% ipython --no-banner

In [1]: import numpy as np

In [2]: np.set_printoptions(precision=1, suppress=True, linewidth=160, sign=" ")

In [3]: def tidy(a):
   ...:     return np.round(a, 1) + 0
   ...: 

In [4]: arr = np.load("test12.npy")

In [5]: arr
Out[5]: 
array([[ 22.8, -14.9,   0.2,   3.5,  14. ],
       [-13.2,   7. ,  -6.1,  -4.8,   0.1],
       [ 21.8, -13.3,  -0.3,   1.6,  13.6],
       [-12.9,   8.1,  -5.2,  -6. ,  -0.2],
       [-13.9,   8.6,  -5.4,  -8. ,   0.8],
       [ 22.4, -16.1,   1.5,   2. ,  14.6],
       [ 21.9, -14.4,   1.1,   2.9,  15.5],
       [ 22.4, -15.6,  -0.9,   2.3,  15.4],
       [ 22.9, -15.9,  -0.7,   1.4,  13.4],
       [-11.8,   8.6,  -4.1,  -7.4,   1.2],
       [ 21.5, -14.1,  -0.4,   1.5,  12.8],
       [-12.6,   8.2,  -5.1,  -6.9,  -0.5],
       [ 23.5, -15.7,  -1.9,   1.6,  14.1],
       [-12.1,   7.4,  -5.8,  -7. ,   0.4],
       [-12.8,   8.3,  -6.2,  -4.1,   0.5],
       [-13. ,   8.6,  -5.2,  -4.1,   1.4],
       [ 22.5, -15.8,   0.6,   1.2,  13.3],
       [ 22.3, -15.3,  -0.1,   3. ,  15.6],
       [ 23. , -16.2,  -0.4,   2.5,  13.4],
       [-12.4,   9.1,  -6.6,  -5.7,   1.4],
       [-10.7,   9.5,  -5.7,  -6. ,  -3.1],
       [ 23.1, -14.2,   0.3,   1.5,  14.7],
       [-12.8,   8.3,  -5. ,  -6.4,   0.6],
       [ 20.8, -13.3,  -0.9,   2.5,  13.1],
       [ 21.3, -13.4,  -1.8,   3.1,  15.3],
       [ 24.9, -14.4,   0.4,   2.6,  13.1],
       [ 22.4, -13.4,  -0.4,   2.1,  13. ],
       [ 21.7, -16.7,  -0.4,   3.4,  13.3],
       [ 25.1, -16.2,   1.3,   1.6,  12.8],
       [-11.7,   8.4,  -7.1,  -5.5,   0.6],
       [ 24.6, -15. ,  -1.2,   3. ,  13.5],
       [ 22.6, -15.4,  -1.5,   1.2,  14.1],
       [ 23. , -16. ,   1.3,   3.7,  13.9],
       [ 22.3, -16.3,   0.7,   1.8,  13. ]])

In [6]: B = np.c_[arr[:, :4] @ np.array([[2, 0, 2, 0], [1, 2, 0, 0], [1, 1, 0, 2], [0, 0, 2, 0]]), np.array([5, -7, -3, 1, -7, 2, -1, -5, -7, -4, 7, -2, -6, 4, 2, -7, 2, -5, 4, -9, 6, -8, -4, -4, -4, 4, 1, -6, -5, -6, 8, -4, 9, 4])]

In [7]: tidy(B)
Out[7]: 
array([[ 30.9, -29.6,  52.6,   0.4,   5. ],
       [-25.5,   7.9, -36. , -12.2,  -7. ],
       [ 30. , -26.9,  46.8,  -0.6,  -3. ],
       [-22.9,  11. , -37.8, -10.4,   1. ],
       [-24.6,  11.8, -43.8, -10.8,  -7. ],
       [ 30.2, -30.7,  48.8,   3. ,   2. ],
       [ 30.5, -27.7,  49.6,   2.2,  -1. ],
       [ 28.3, -32.1,  49.4,  -1.8,  -5. ],
       [ 29.2, -32.5,  48.6,  -1.4,  -7. ],
       [-19.1,  13.1, -38.4,  -8.2,  -4. ],
       [ 28.5, -28.6,  46. ,  -0.8,   7. ],
       [-22.1,  11.3, -39. , -10.2,  -2. ],
       [ 29.4, -33.3,  50.2,  -3.8,  -6. ],
       [-22.6,   9. , -38.2, -11.6,   4. ],
       [-23.5,  10.4, -33.8, -12.4,   2. ],
       [-22.6,  12. , -34.2, -10.4,  -7. ],
       [ 29.8, -31. ,  47.4,   1.2,   2. ],
       [ 29.2, -30.7,  50.6,  -0.2,  -5. ],
       [ 29.4, -32.8,  51. ,  -0.8,   4. ],
       [-22.3,  11.6, -36.2, -13.2,  -9. ],
       [-17.6,  13.3, -33.4, -11.4,   6. ],
       [ 32.3, -28.1,  49.2,   0.6,  -8. ],
       [-22.3,  11.6, -38.4, -10. ,  -4. ],
       [ 27.4, -27.5,  46.6,  -1.8,  -4. ],
       [ 27.4, -28.6,  48.8,  -3.6,  -4. ],
       [ 35.8, -28.4,  55. ,   0.8,   4. ],
       [ 31. , -27.2,  49. ,  -0.8,   1. ],
       [ 26.3, -33.8,  50.2,  -0.8,  -6. ],
       [ 35.3, -31.1,  53.4,   2.6,  -5. ],
       [-22.1,   9.7, -34.4, -14.2,  -6. ],
       [ 33. , -31.2,  55.2,  -2.4,   8. ],
       [ 28.3, -32.3,  47.6,  -3. ,  -4. ],
       [ 31.3, -30.7,  53.4,   2.6,   9. ],
       [ 29. , -31.9,  48.2,   1.4,   4. ]])

In [8]: np.linalg.matrix_rank(np.c_[arr, B])
Out[8]: np.int64(6)

In [9]: X = np.load("m.npy")

In [10]: X
Out[10]: 
array([[ 0,  1, -2],
       [-1,  0,  1],
       [ 2, -1,  0]])

In [11]: # antisymmetric, zero diagonal

In [12]: np.abs(np.diag(np.linalg.qr(X)[1])) > 1e-9
Out[12]: array([ True,  True, False])

In [13]: tidy(np.trace(np.linalg.pinv(X) @ X))
Out[13]: np.float64(2.0)

In [14]: np.unique(X.round(6), axis=0).shape
Out[14]: (3, 3)

In [15]: np.linalg.lstsq(X[:-1].T, X[-1])[2]
Out[15]: np.int32(2)

In [16]: B = X / np.sqrt((X ** 2).mean(axis=1, keepdims=True))

In [17]: tidy(np.linalg.norm(B, axis=1))
Out[17]: array([ 1.7,  1.7,  1.7])

In [18]: rng = np.random.default_rng(356)

In [19]: idx = rng.permutation(3)

In [20]: idx
Out[20]: array([ 0,  2,  1])

In [21]: B = X[idx][:, idx]

In [22]: B
Out[22]: 
array([[ 0, -2,  1],
       [ 2,  0, -1],
       [-1,  1,  0]])

In [23]: tidy(np.linalg.det(B)), tidy(np.linalg.det(X[idx]))
Out[23]: (np.float64(0.0), np.float64(0.0))

In [24]: np.trace(B)
Out[24]: np.int64(0)

In [25]: data = np.load("sample3.npy")

In [26]: data
Out[26]: 
array([[ 4, -3,  4, -3],
       [ 4,  4,  4,  4],
       [ 4, -3,  4, -3],
       [ 4,  4,  4,  4]])

In [27]: P = np.triu(np.array([[-3, 0, -2, 2], [-3, -3, -2, -2], [3, 0, 0, 1], [-1, 3, 0, -1]]), 1) + np.eye(4)

In [28]: B = P @ data @ np.linalg.inv(P)

In [29]: tidy(np.linalg.det(B))
Out[29]: np.float64(0.0)

In [30]: P @ data - data @ P
Out[30]: 
array([[  0.,  14.,   2.,  -4.],
       [-16.,  -2.,   0.,  -6.],
       [  4.,   4.,   6., -14.],
       [  0.,   0.,  16.,  -4.]])

In [31]: rank = np.linalg.matrix_rank(data)

In [32]: rank
Out[32]: np.int64(2)

In [33]: N = np.linalg.svd(data)[2][rank:].T

In [34]: np.allclose(data @ N, 0)
Out[34]: True

In [35]: [int(np.linalg.matrix_rank(data[:, :j + 1])) for j in range(4)]
Out[35]: [1, 2, 2, 2]

In [36]: B = np.array([[1, 1, 1, 2, 2, 0],
    ...:     [0, 2, 1, 2, 1, 2],
    ...:     [1, 2, 0, 1, 2, 2],
    ...:     [1, 0, 2, 1, 2, 0],
    ...:     [1, 2, 2, 0, 0, 0],
    ...:     [2, 0, 0, 0, 0, 1]])

In [37]: m1 = B + B.T

In [38]: m1
Out[38]: 
array([[ 2,  1,  2,  3,  3,  2],
       [ 1,  4,  3,  2,  3,  2],
       [ 2,  3,  0,  3,  4,  2],
       [ 3,  2,  3,  2,  2,  0],
       [ 3,  3,  4,  2,  0,  0],
       [ 2,  2,  2,  0,  0,  2]])

In [39]: evals, evecs = np.linalg.eigh(m1)

In [40]: x = np.array([2, 1, 1, -1, 0, 2])

In [41]: tidy(evecs * np.abs(evals) @ evecs.T)
Out[41]: 
array([[ 3.8,  2. ,  2.5,  1.9,  1.2,  0.8],
       [ 2. ,  4.7,  2.6,  1.8,  2. ,  1.5],
       [ 2.5,  2.6,  5. ,  1.6,  0.7,  0.7],
       [ 1.9,  1.8,  1.6,  3.4,  2.7,  0.9],
       [ 1.2,  2. ,  0.7,  2.7,  4.6,  1.7],
       [ 0.8,  1.5,  0.7,  0.9,  1.7,  3. ]])

In [42]: tidy(evecs * np.maximum(evals, 0) @ evecs.T)
Out[42]: 
array([[ 2.9,  1.5,  2.2,  2.5,  2.1,  1.4],
       [ 1.5,  4.4,  2.8,  1.9,  2.5,  1.7],
       [ 2.2,  2.8,  2.5,  2.3,  2.4,  1.3],
       [ 2.5,  1.9,  2.3,  2.7,  2.4,  0.5],
       [ 2.1,  2.5,  2.4,  2.4,  2.3,  0.8],
       [ 1.4,  1.7,  1.3,  0.5,  0.8,  2.5]])

In [43]: f, g = m1[0], m1[2]

In [44]: f @ g
Out[44]: np.int64(32)

In [45]: f @ f
Out[45]: np.int64(31)

In [46]: p = (f @ g) / (f @ f) * f

In [47]: tidy(np.linalg.norm(f + g) ** 2 + np.linalg.norm(f - g) ** 2)
Out[47]: np.float64(146.0)

In [48]: tidy(g - p)
Out[48]: array([-0.1,  2. , -2.1, -0.1,  0.9, -0.1])

In [49]: tidy(np.abs(np.linalg.eigvals(m1)).max())
Out[49]: np.float64(12.7)

In [50]: np.linalg.matrix_power(m1, 4)
Out[50]: 
array([[ 4347,  5219,  4807,  4285,  4306,  2602],
       [ 5219,  6367,  5763,  5213,  5310,  3218],
       [ 4807,  5763,  5397,  4659,  4618,  2816],
       [ 4285,  5213,  4659,  4369,  4502,  2684],
       [ 4306,  5310,  4618,  4502,  4736,  2812],
       [ 2602,  3218,  2816,  2684,  2812,  1704]])

In [51]: np.allclose(m1, m1.T)
Out[51]: True
